% ipython --no-banner

In [1]: import numpy as np

In [2]: import numpy.linalg as la

In [3]: np.set_printoptions(precision=3, suppress=True, linewidth=100, legacy="1.25")

In [4]: tidy = lambda a: np.round(a, 3) + 0

In [5]: m1 = np.loadtxt("sample19.csv", delimiter=",")

In [6]: m1
Out[6]: 
array([[ 0.794,  0.04 , -0.178,  0.545, -0.69 , -0.515, -0.865, -0.436,  0.535,  0.604],
       [-0.311,  0.159,  0.626, -0.603,  0.745,  0.807, -0.125, -0.295, -0.669, -0.198],
       [-0.215, -0.038, -0.219, -0.173,  0.048,  0.305, -0.574, -0.61 , -0.912, -0.015],
       [-0.501, -0.72 ,  0.146,  0.412, -0.66 , -0.997,  0.731,  0.036,  1.055, -0.664],
       [ 0.441, -0.063, -0.139,  0.014, -0.099,  0.397, -0.484,  0.029,  0.861,  0.494],
       [ 1.207,  0.952,  0.035, -0.297,  0.342,  0.744,  0.181,  0.349, -0.185,  0.654],
       [-0.98 , -0.421,  0.456, -0.046,  0.455,  0.753, -0.892, -0.402,  0.498, -0.329],
       [ 1.158,  0.627,  0.044,  0.515, -0.065,  0.315, -0.096, -0.098,  0.467,  0.885],
       [ 1.708, -0.144, -0.182,  1.033, -1.66 , -0.856, -0.598,  0.585,  1.265,  1.225],
       [-0.376,  0.641,  0.198, -0.106,  0.483,  0.81 , -0.559, -0.747, -1.529, -0.307],
       [ 0.34 ,  1.507,  0.212, -0.056,  0.633,  0.51 ,  0.782, -0.365, -1.173,  0.007],
       [-0.333,  0.278, -0.2  , -1.15 ,  0.229,  0.421,  1.024, -0.259, -0.739, -0.306]])

In [7]: q, V = la.qr(m1[:, :2])[0], la.qr(m1[:, 2:])[0]

In [8]: sv = la.svd(q.T @ V, compute_uv=False)

In [9]: tidy(sv)
Out[9]: array([0.992, 0.975])
